$ ipython --no-banner

In [1]: import numpy as np

In [2]: import numpy.linalg as la

In [3]: np.set_printoptions(precision=2, suppress=True, linewidth=100, sign=" ")

In [4]: mat = np.loadtxt("layer4.csv", delimiter=",")

In [5]: print(mat)
[[ 2.71 -1.2   1.81]
 [-1.28  0.52  0.39]
 [ 1.86 -0.57 -2.41]
 [-0.22 -0.04  1.35]
 [ 0.36 -0.01  2.33]
 [ 3.76 -0.62  0.06]
 [ 2.15 -1.11 -1.13]
 [ 3.75 -1.1   0.  ]
 [ 8.5  -0.89 -0.84]
 [-2.37 -1.3  -2.14]
 [-4.22 -0.67 -1.04]
 [-1.88  0.7  -0.17]
 [-0.71 -0.2   0.97]
 [ 2.21 -0.68 -0.38]
 [-3.79 -0.17 -1.82]
 [-3.3   1.73  0.12]
 [ 0.47 -0.4  -0.03]
 [-6.55  1.13  0.18]
 [-1.24  0.51 -0.04]
 [ 2.25 -0.23  0.19]
 [ 5.97  0.17 -0.4 ]
 [ 4.95 -0.21 -0.1 ]
 [-1.37 -0.36  0.62]
 [-6.75  0.41 -3.12]
 [ 0.26  0.16 -1.03]
 [-0.02 -1.    0.25]
 [ 5.16 -0.47  1.32]]

In [6]: print(np.count_nonzero(mat))
80

In [7]: print(mat.shape)
(27, 3)

In [8]: print(la.svd(mat, compute_uv=False))
[ 19.12   6.36   3.19]

In [9]: print(np.unravel_index(np.abs(mat).argmax(), mat.shape))
(np.int64(8), np.int64(0))

In [10]: print(la.matrix_rank(mat))
3

In [11]: arr = np.load("w.npy")

In [12]: print(arr)
[[ 0 -3 -2  1 -1  0]
 [ 0  0  3  0  2 -1]
 [ 0  0  0 -1  3 -3]
 [ 0  0  0  0 -1 -1]
 [ 0  0  0  0  0 -2]
 [ 0  0  0  0  0  0]]

In [13]: print([round(float(x), 2) for x in la.svd(arr, compute_uv=False)[:3]])
[5.59, 3.77, 2.27]

In [14]: print(np.argsort(-la.norm(arr, axis=0).round(6), kind="stable")[:3])
[ 4  5  2]

In [15]: x = np.array([5, 1, 4, 3, 4, 5])

In [16]: print(arr * x)
[[  0  -3  -8   3  -4   0]
 [  0   0  12   0   8  -5]
 [  0   0   0  -3  12 -15]
 [  0   0   0   0  -4  -5]
 [  0   0   0   0   0 -10]
 [  0   0   0   0   0   0]]

In [17]: print(np.sign((arr @ x).round(6)))
[-1  1 -1 -1 -1  0]

In [18]: print(la.lstsq(arr[:-1].T, arr[-1])[2])
5

In [19]: print(np.unique(arr.round(6), axis=0).shape)
(6, 6)

In [20]: print(np.round(arr @ la.pinv(arr) @ arr, 2) + 0)
[[ 0. -3. -2.  1. -1.  0.]
 [ 0.  0.  3.  0.  2. -1.]
 [ 0.  0.  0. -1.  3. -3.]
 [ 0.  0.  0.  0. -1. -1.]
 [ 0.  0.  0.  0.  0. -2.]
 [ 0.  0.  0.  0.  0.  0.]]

In [21]: print(np.abs(np.diag(la.qr(arr)[1])) > 1e-9)
[False False False False False False]

In [22]: print(np.allclose(arr[:-1].T @ la.lstsq(arr[:-1].T, arr[-1])[0], arr[-1]))
True

In [23]: M = np.loadtxt("block19.csv", delimiter=",")

In [24]: print(M)
[[ 1.  1.  1.]
 [ 1.  1.  1.]
 [ 1.  1.  1.]]

In [25]: U, sv, Vt = la.svd(arr)

In [26]: print(np.argmax(sv[:-1] / (sv[1:] + 1e-6)) + 1)
5

In [27]: print(sv)
[ 5.59  3.77  2.27  1.82  0.21  0.  ]

In [28]: B = U[:, :5] @ np.diag(sv[:5]) @ Vt[:5]

In [29]: print(round(float(np.abs(arr - B).max()), 2))
0.0

In [30]: print(round(float(la.norm(arr - B, 2)), 2), sv[5])
0.0 0.0

In [31]: print(la.matrix_rank(arr, rtol=0.05))
4

In [32]: print(B.round(2) + 0)
[[ 0. -3. -2.  1. -1.  0.]
 [ 0.  0.  3.  0.  2. -1.]
 [ 0.  0.  0. -1.  3. -3.]
 [ 0.  0.  0.  0. -1. -1.]
 [ 0.  0.  0.  0.  0. -2.]
 [ 0.  0.  0.  0.  0.  0.]]

In [33]: print((M @ M)[0])
[ 3.  3.  3.]

In [34]: print(np.sort(np.abs(np.fft.fft(M[0]))), np.round(np.sort(la.svd(M, compute_uv=False)), 2) + 0)
[ 0.  0.  3.] [ 0.  0.  3.]

In [35]: U, sv, Vt = la.svd(M)

In [36]: vecs = Vt[:(sv > 1e-8).sum()]

In [37]: rng = np.random.default_rng(481382)

In [38]: x = M[2] + -3 * M[1] + rng.integers(2) * np.eye(3)[2]

In [39]: print(x)
[-2. -2. -1.]

In [40]: print(np.diag(vecs.T @ vecs))
[ 0.33  0.33  0.33]

In [41]: print(np.allclose(vecs.T @ vecs @ x, x))
False

In [42]: print(la.matrix_rank(np.vstack([M, x])))
2

In [43]: print(round(la.norm(x - vecs.T @ vecs @ x), 2))
0.82

In [44]: print(np.argsort(-la.norm(M, axis=0).round(6), kind="stable")[:3])
[ 0  1  2]

In [45]: print(round(la.norm(M, 2) / la.norm(M), 2))
1.0

In [46]: print([round(float(x), 2) for x in la.svd(M, compute_uv=False)[:3]])
[3.0, 0.0, 0.0]

In [47]: w, vecs = la.eigh(M)

In [48]: print(vecs @ np.diag(w) @ vecs.T)
[[ 1.  1.  1.]
 [ 1.  1.  1.]
 [ 1.  1.  1.]]

In [49]: print(np.round(la.eigvalsh(M @ M), 2) + 0)
[ 0.  0.  9.]

In [50]: print(np.unique(w.round(6) + 0, return_counts=True)[1])
[ 2  1]

In [51]: print(np.round(vecs.T @ M @ vecs, 2) + 0)
[[ 0.  0.  0.]
 [ 0.  0.  0.]
 [ 0.  0.  3.]]

In [52]: data = np.load("a.npy")

In [53]: print(data)
[[ 3  0 -2  3  3 -2 -3]
 [-3  2  3  2  2  2 -1]
 [ 9 -4 -8 -1 -1 -6 -1]]

In [54]: rk = la.matrix_rank(data)

In [55]: print(rk)
2

In [56]: null = la.svd(data)[2][rk:].T

In [57]: print(null @ null.T)
[[ 0.58  0.16  0.36 -0.03 -0.03  0.28  0.1 ]
 [ 0.16  0.88 -0.16 -0.13 -0.13 -0.1   0.07]
 [ 0.36 -0.16  0.68 -0.05 -0.05 -0.24 -0.03]
 [-0.03 -0.13 -0.05  0.65 -0.35  0.02  0.29]
 [-0.03 -0.13 -0.05 -0.35  0.65  0.02  0.29]
 [ 0.28 -0.1  -0.24  0.02  0.02  0.81 -0.07]
 [ 0.1   0.07 -0.03  0.29  0.29 -0.07  0.75]]

In [58]: print([int(la.matrix_rank(data[:, :j + 1])) for j in range(7)])
[1, 2, 2, 2, 2, 2, 2]
